In [1]: import numpy as np

In [2]: import numpy.linalg as la

In [3]: np.set_printoptions(precision=1, suppress=True, linewidth=100, sign=" ")

In [4]: m1 = np.loadtxt("a.csv", delimiter=",")

In [5]: m1
Out[5]: 
array([[-18.,  -6.,  -4.],
       [ 15.,   5.,   8.],
       [-27.,  -9.,  -7.],
       [ -3.,  -1.,  -2.],
       [-15.,  -5.,  -7.],
       [ 27.,   9.,  -3.],
       [ 15.,   5.,   2.],
       [ -3.,  -1.,   8.],
       [ 21.,   7.,  -1.]])

In [6]: out = m1[0, 0] * m1[1:] - np.outer(m1[1:, 0], m1[0])

In [7]: out
Out[7]: 
array([[   0.,    0.,  -84.],
       [   0.,    0.,   18.],
       [   0.,    0.,   24.],
       [   0.,    0.,   66.],
       [   0.,    0.,  162.],
       [   0.,    0.,   24.],
       [   0.,    0., -156.],
       [   0.,    0.,  102.]])

In [8]: np.flatnonzero(~out.round(6).any(axis=1))
Out[8]: array([], dtype=int64)

In [9]: la.matrix_rank(out), la.matrix_rank(m1)
Out[9]: (np.int64(1), np.int64(2))

In [10]: Uu, sv, Vh = la.svd(m1)

In [11]: vecs = Vh[:(sv > 1e-8).sum()]

In [12]: rng = np.random.default_rng(132595)

In [13]: vec = m1[2] + 2 * m1[3] + rng.integers(2) * np.eye(3)[0]

In [14]: vec
Out[14]: array([-33., -11., -11.])

In [15]: np.allclose(vecs.T @ vecs @ vec, vec)
Out[15]: True

In [16]: np.diag(vecs.T @ vecs)
Out[16]: array([ 0.9,  0.1,  1. ])

In [17]: np.round(vecs.T @ vecs, 1) + 0
Out[17]: 
array([[ 0.9,  0.3,  0. ],
       [ 0.3,  0.1,  0. ],
       [ 0. ,  0. ,  1. ]])

In [18]: la.matrix_rank(np.vstack([m1, vec]))
Out[18]: np.int64(2)

In [19]: np.round(la.norm(vec - vecs.T @ vecs @ vec), 1)
Out[19]: np.float64(0.0)

In [20]: Uu, sv, Vh = la.svd(m1)

In [21]: np.argmax(sv[:-1] / (sv[1:] + 1e-6)) + 1
Out[21]: np.int64(2)

In [22]: out = Uu[:, :2] @ np.diag(sv[:2]) @ Vh[:2]

In [23]: round(float(la.norm(m1 - out) / la.norm(m1)), 1)
Out[23]: 0.0

In [24]: out
Out[24]: 
array([[-18.,  -6.,  -4.],
       [ 15.,   5.,   8.],
       [-27.,  -9.,  -7.],
       [ -3.,  -1.,  -2.],
       [-15.,  -5.,  -7.],
       [ 27.,   9.,  -3.],
       [ 15.,   5.,   2.],
       [ -3.,  -1.,   8.],
       [ 21.,   7.,  -1.]])

In [25]: la.matrix_rank(out)
Out[25]: np.int64(2)

In [26]: la.matrix_rank(out, rtol=0.1)
Out[26]: np.int64(2)

In [27]: [round(float(x), 1) for x in la.svd(m1, compute_uv=False)[:3]]
Out[27]: [57.4, 14.2, 0.0]

In [28]: feats = np.loadtxt("block5.csv", delimiter=",")

In [29]: feats.round(1) + 0
Out[29]: 
array([[ 0.3,  0. ,  0. ,  0.1,  0.1,  0.1, -0.2, -0.1, -0.3,  0. ],
       [ 0. ,  1. , -0.1,  0. ,  0. ,  0. ,  0. ,  0. ,  0. ,  0. ],
       [ 0. , -0.1,  0.4,  0. , -0.1, -0.1, -0.1, -0.2,  0.1,  0.4],
       [ 0.1,  0. ,  0. ,  1. ,  0. ,  0. ,  0. ,  0. ,  0. ,  0. ],
       [ 0.1,  0. , -0.1,  0. ,  1. ,  0. ,  0. ,  0. ,  0.1,  0. ],
       [ 0.1,  0. , -0.1,  0. ,  0. ,  1. ,  0. ,  0. ,  0.1,  0.1],
       [-0.2,  0. , -0.1,  0. ,  0. ,  0. ,  0.9, -0.1, -0.1,  0.1],
       [-0.1,  0. , -0.2,  0. ,  0. ,  0. , -0.1,  0.9,  0. ,  0.2],
       [-0.3,  0. ,  0.1,  0. ,  0.1,  0.1, -0.1,  0. ,  0.9, -0.1],
       [ 0. ,  0. ,  0.4,  0. ,  0. ,  0.1,  0.1,  0.2, -0.1,  0.8]])

In [30]: W1 = np.array([[-2, -5, 3, 9, -7],
    ...:     [3, -7, -6, 5, -1],
    ...:     [-4, 5, -4, 1, 0],
    ...:     [3, -6, 5, -2, -9],
    ...:     [-4, 6, 2, 4, -1],
    ...:     [-2, 3, -8, 8, 9],
    ...:     [0, 3, -9, -6, -8],
    ...:     [0, 9, -5, -2, -1],
    ...:     [-6, -8, -5, 5, 1],
    ...:     [5, -4, 5, -8, -8]])

In [31]: c = np.array([0, 3, 2, 0, 3])

In [32]: act = np.maximum(feats @ W1 + c, 0)

In [33]: (act > 0).mean(axis=0)
Out[33]: array([ 0.6,  0.6,  0.6,  0.5,  0.7])

In [34]: basis = np.array([[0, 1, 1], [-2, 0, 2], [0, 2, 1], [2, 1, 1], [1, -2, 2]])

In [35]: W1 @ basis
Out[35]: 
array([[ 21,  27, -14],
       [ 23,  -2, -14],
       [ -8, -11,   3],
       [ -1,  29, -24],
       [ -5,   6,  12],
       [ 19, -28,  22],
       [-26,  -8, -25],
       [-23, -10,   9],
       [ 27, -13, -20],
       [-16,  23, -22]])

In [36]: (act @ basis).round(6).argmax(axis=1)
Out[36]: array([ 2,  2,  1,  1,  2,  2,  2,  2,  2,  2])

In [37]: ev, vecs = la.eigvalsh(feats)
---------------------------------------------------------------------------
ValueError                                Traceback (most recent call last)
Cell In[37], line 1
----> 1 ev, vecs = la.eigvalsh(feats)

ValueError: too many values to unpack (expected 2)

In [38]: ev, vecs = la.eigh(feats)

In [39]: np.round(la.svd(feats, compute_uv=False), 1) + 0
Out[39]: array([ 1.,  1.,  1.,  1.,  1.,  1.,  1.,  1.,  0.,  0.])

In [40]: np.round(vecs.T @ vecs, 1) + 0
Out[40]: 
array([[ 1.,  0.,  0.,  0.,  0.,  0.,  0.,  0.,  0.,  0.],
       [ 0.,  1.,  0.,  0.,  0.,  0.,  0.,  0.,  0.,  0.],
       [ 0.,  0.,  1.,  0.,  0.,  0.,  0.,  0.,  0.,  0.],
       [ 0.,  0.,  0.,  1.,  0.,  0.,  0.,  0.,  0.,  0.],
       [ 0.,  0.,  0.,  0.,  1.,  0.,  0.,  0.,  0.,  0.],
       [ 0.,  0.,  0.,  0.,  0.,  1.,  0.,  0.,  0.,  0.],
       [ 0.,  0.,  0.,  0.,  0.,  0.,  1.,  0.,  0.,  0.],
       [ 0.,  0.,  0.,  0.,  0.,  0.,  0.,  1.,  0.,  0.],
       [ 0.,  0.,  0.,  0.,  0.,  0.,  0.,  0.,  1.,  0.],
       [ 0.,  0.,  0.,  0.,  0.,  0.,  0.,  0.,  0.,  1.]])

In [41]: np.unique(ev.round(6) + 0, return_counts=True)[1]
Out[41]: array([ 2,  8])

In [42]: np.round(vecs.T @ feats @ vecs, 1) + 0
Out[42]: 
array([[ 0.,  0.,  0.,  0.,  0.,  0.,  0.,  0.,  0.,  0.],
       [ 0.,  0.,  0.,  0.,  0.,  0.,  0.,  0.,  0.,  0.],
       [ 0.,  0.,  1.,  0.,  0.,  0.,  0.,  0.,  0.,  0.],
       [ 0.,  0.,  0.,  1.,  0.,  0.,  0.,  0.,  0.,  0.],
       [ 0.,  0.,  0.,  0.,  1.,  0.,  0.,  0.,  0.,  0.],
       [ 0.,  0.,  0.,  0.,  0.,  1.,  0.,  0.,  0.,  0.],
       [ 0.,  0.,  0.,  0.,  0.,  0.,  1.,  0.,  0.,  0.],
       [ 0.,  0.,  0.,  0.,  0.,  0.,  0.,  1.,  0.,  0.],
       [ 0.,  0.,  0.,  0.,  0.,  0.,  0.,  0.,  1.,  0.],
       [ 0.,  0.,  0.,  0.,  0.,  0.,  0.,  0.,  0.,  1.]])

In [43]: lab = rng.permutation(10)

In [44]: lab
Out[44]: array([ 4,  1,  3,  0,  6,  9,  8,  7,  5,  2])

In [45]: out = feats[lab][:, lab]

In [46]: np.diag(out)
Out[46]: array([ 1. ,  1. ,  1. ,  0.3,  0.9,  0.8,  0.9,  0.9,  1. ,  0.4])

In [47]: np.allclose(out, feats)
Out[47]: False
